$ python3 -q
>>> import numpy as np
>>> from numpy import linalg as LA
>>> np.set_printoptions(precision=2, suppress=True, linewidth=120)
>>> def tidy(a):
...     return np.round(a, 2) + 0
... 
>>> W0 = np.load("data.npy")
>>> W0
array([[0, 1, 1, 4, 3, 2, 4, 0, 5, 3, 1],
       [0, 0, 2, 0, 0, 1, 0, 2, 1, 1, 5],
       [0, 0, 0, 5, 2, 3, 1, 4, 3, 2, 0],
       [0, 0, 0, 0, 2, 4, 2, 1, 4, 0, 5],
       [0, 0, 0, 0, 0, 2, 3, 2, 4, 4, 0],
       [0, 0, 0, 0, 0, 0, 2, 1, 5, 2, 0],
       [0, 0, 0, 0, 0, 0, 0, 1, 0, 1, 5],
       [0, 0, 0, 0, 0, 0, 0, 0, 3, 0, 5],
       [0, 0, 0, 0, 0, 0, 0, 0, 0, 4, 2],
       [0, 0, 0, 0, 0, 0, 0, 0, 0, 0, 3],
       [0, 0, 0, 0, 0, 0, 0, 0, 0, 0, 0]])
>>> np.prod(np.diag(W0)), tidy(LA.det(W0))
(np.int64(0), np.float64(0.0))
>>> try:
...     LA.inv(W0)
... except LA.LinAlgError as e:
...     print(repr(e))
... 
LinAlgError('Singular matrix')
>>> tidy(np.sort(LA.eigvals(W0)))
array([0., 0., 0., 0., 0., 0., 0., 0., 0., 0., 0.])
>>> LA.matrix_rank(W0 - W0[0, 0] * np.eye(11))
np.int64(10)
>>> W0.shape
(11, 11)
>>> np.diff(W0, axis=0)
array([[ 0, -1,  1, -4, -3, -1, -4,  2, -4, -2,  4],
       [ 0,  0, -2,  5,  2,  2,  1,  2,  2,  1, -5],
       [ 0,  0,  0, -5,  0,  1,  1, -3,  1, -2,  5],
       [ 0,  0,  0,  0, -2, -2,  1,  1,  0,  4, -5],
       [ 0,  0,  0,  0,  0, -2, -1, -1,  1, -2,  0],
       [ 0,  0,  0,  0,  0,  0, -2,  0, -5, -1,  5],
       [ 0,  0,  0,  0,  0,  0,  0, -1,  3, -1,  0],
       [ 0,  0,  0,  0,  0,  0,  0,  0, -3,  4, -3],
       [ 0,  0,  0,  0,  0,  0,  0,  0,  0, -4,  1],
       [ 0,  0,  0,  0,  0,  0,  0,  0,  0,  0, -3]])
>>> tidy(LA.norm(W0))
np.float64(20.62)
>>> LA.matrix_rank(W0)
np.int64(10)
>>> u = np.array([0, 2, 1, -1, 2, 1, -2, 1, -1, -2, 0, -1, -2, 1, 1, -2]) + 0.5
>>> M = np.outer(u, u) / (u @ u)
>>> tidy(M)
array([[ 0.01,  0.04,  0.02, -0.01,  0.04,  0.02, -0.02,  0.02, -0.01, -0.02,  0.01, -0.01, -0.02,  0.02,  0.02,
        -0.02],
       [ 0.04,  0.18,  0.11, -0.04,  0.18,  0.11, -0.11,  0.11, -0.04, -0.11,  0.04, -0.04, -0.11,  0.11,  0.11,
        -0.11],
       [ 0.02,  0.11,  0.07, -0.02,  0.11,  0.07, -0.07,  0.07, -0.02, -0.07,  0.02, -0.02, -0.07,  0.07,  0.07,
        -0.07],
       [-0.01, -0.04, -0.02,  0.01, -0.04, -0.02,  0.02, -0.02,  0.01,  0.02, -0.01,  0.01,  0.02, -0.02, -0.02,
         0.02],
       [ 0.04,  0.18,  0.11, -0.04,  0.18,  0.11, -0.11,  0.11, -0.04, -0.11,  0.04, -0.04, -0.11,  0.11,  0.11,
        -0.11],
       [ 0.02,  0.11,  0.07, -0.02,  0.11,  0.07, -0.07,  0.07, -0.02, -0.07,  0.02, -0.02, -0.07,  0.07,  0.07,
        -0.07],
       [-0.02, -0.11, -0.07,  0.02, -0.11, -0.07,  0.07, -0.07,  0.02,  0.07, -0.02,  0.02,  0.07, -0.07, -0.07,
         0.07],
       [ 0.02,  0.11,  0.07, -0.02,  0.11,  0.07, -0.07,  0.07, -0.02, -0.07,  0.02, -0.02, -0.07,  0.07,  0.07,
        -0.07],
       [-0.01, -0.04, -0.02,  0.01, -0.04, -0.02,  0.02, -0.02,  0.01,  0.02, -0.01,  0.01,  0.02, -0.02, -0.02,
         0.02],
       [-0.02, -0.11, -0.07,  0.02, -0.11, -0.07,  0.07, -0.07,  0.02,  0.07, -0.02,  0.02,  0.07, -0.07, -0.07,
         0.07],
       [ 0.01,  0.04,  0.02, -0.01,  0.04,  0.02, -0.02,  0.02, -0.01, -0.02,  0.01, -0.01, -0.02,  0.02,  0.02,
        -0.02],
       [-0.01, -0.04, -0.02,  0.01, -0.04, -0.02,  0.02, -0.02,  0.01,  0.02, -0.01,  0.01,  0.02, -0.02, -0.02,
         0.02],
       [-0.02, -0.11, -0.07,  0.02, -0.11, -0.07,  0.07, -0.07,  0.02,  0.07, -0.02,  0.02,  0.07, -0.07, -0.07,
         0.07],
       [ 0.02,  0.11,  0.07, -0.02,  0.11,  0.07, -0.07,  0.07, -0.02, -0.07,  0.02, -0.02, -0.07,  0.07,  0.07,
        -0.07],
       [ 0.02,  0.11,  0.07, -0.02,  0.11,  0.07, -0.07,  0.07, -0.02, -0.07,  0.02, -0.02, -0.07,  0.07,  0.07,
        -0.07],
       [-0.02, -0.11, -0.07,  0.02, -0.11, -0.07,  0.07, -0.07,  0.02,  0.07, -0.02,  0.02,  0.07, -0.07, -0.07,
         0.07]])
>>> w, vecs = LA.eigh(M)
>>> x = np.array([-1, 2, 2, 1, -3, -1, 1, 1, -1, 3, 3, -2, 1, 3, -3, 0])
>>> tidy(x @ M @ x / (x @ x)), tidy(w[0]), tidy(w[-1])
(np.float64(0.01), np.float64(0.0), np.float64(1.0))
>>> tidy(LA.eigvalsh(M[1:, 1:]))
array([0.  , 0.  , 0.  , 0.  , 0.  , 0.  , 0.  , 0.  , 0.  , 0.  , 0.  , 0.  , 0.  , 0.  , 0.99])
>>> (np.sign(vecs[:, -1].round(6)) == np.sign(vecs[0, -1].round(6))).astype(int)
array([1, 1, 1, 0, 1, 1, 0, 1, 0, 0, 1, 0, 0, 1, 1, 0])
